$ ipython --no-banner

In [1]: import numpy as np

In [2]: np.set_printoptions(precision=1, suppress=True, linewidth=160)

In [3]: f = np.array([2, 1, 2]) + 0.5

In [4]: F = np.eye(3) - 2 * np.outer(f, f) / (f @ f)

In [5]: print(F)
[[ 0.2 -0.5 -0.8]
 [-0.5  0.7 -0.5]
 [-0.8 -0.5  0.2]]

In [6]: # orthonormal columns

In [7]: [round(float(np.linalg.det(F[:i, :i])), 2) + 0 for i in range(1, 4)]
Out[7]: [0.15, -0.15, -1.0]

In [8]: E = np.load("run6.npy")

In [9]: E
Out[9]: 
array([[0, 0, 1, 0],
       [0, 1, 0, 0],
       [0, 0, 0, 0],
       [0, 0, 0, 0]])

In [10]: rng = np.random.default_rng(92)

In [11]: lab = rng.permutation(4)

In [12]: lab
Out[12]: array([0, 2, 3, 1])

In [13]: B = E[lab][:, lab]

In [14]: print(np.trace(B))
1

In [15]: X = np.loadtxt("x.csv", delimiter=",")

In [16]: X
Out[16]: 
array([[ 7.1,  4.3,  2. ,  5.7,  0.5],
       [ 6.8,  4.4,  2.3,  6. , -0.3],
       [ 7.5,  4.1,  1.9,  6. ,  0.3],
       [ 6.8,  4.6,  2.3,  6. , -0.3],
       [ 6.9,  3.5,  2.1,  5.2,  0.2],
       [ 6.7,  4.2,  2. ,  6.1,  0.4],
       [ 6.8,  3.5,  1.9,  6.3,  0.3],
       [ 6.4,  4.2,  1.4,  6.3, -0.1],
       [ 7.1,  3.7,  1.5,  6.2,  0.1],
       [ 1.2,  1.5,  0.5,  7.1,  6.5],
       [ 0.6,  2.3, -0.4,  7.1,  5.5],
       [ 1.1,  1.6,  0. ,  6.7,  5.9],
       [ 0.8,  1.6, -0.1,  7.3,  6.2],
       [ 1.3,  2. ,  0.1,  7.2,  5.9],
       [ 0.8,  2. , -0.2,  7. ,  5.8],
       [ 1.1,  2. , -0.8,  7.1,  6.4],
       [ 0.9,  1.6,  0.1,  6.8,  6.2],
       [ 1.4,  1.7,  0.5,  7.2,  6. ]])

In [17]: Ac = X - X.mean(axis=0)

In [18]: Uu, sigma, Vh = np.linalg.svd(Ac, full_matrices=False)

In [19]: np.abs(Vh[-1])
Out[19]: array([0.2, 0.7, 0.1, 0.5, 0.5])

In [20]: np.round(sigma ** 2 / (sigma ** 2).sum(), 1) + 0
Out[20]: array([1., 0., 0., 0., 0.])

In [21]: Vh[0] * np.sign(Vh[0, np.abs(Vh[0]).argmax()])
Out[21]: array([-0.7, -0.3, -0.2,  0.1,  0.7])

In [22]: print(np.round(Ac.mean(axis=0), 1) + 0)
[0. 0. 0. 0. 0.]

In [23]: round(float((sigma ** 2).sum() ** 2 / (sigma ** 4).sum()), 1)
Out[23]: 1.0
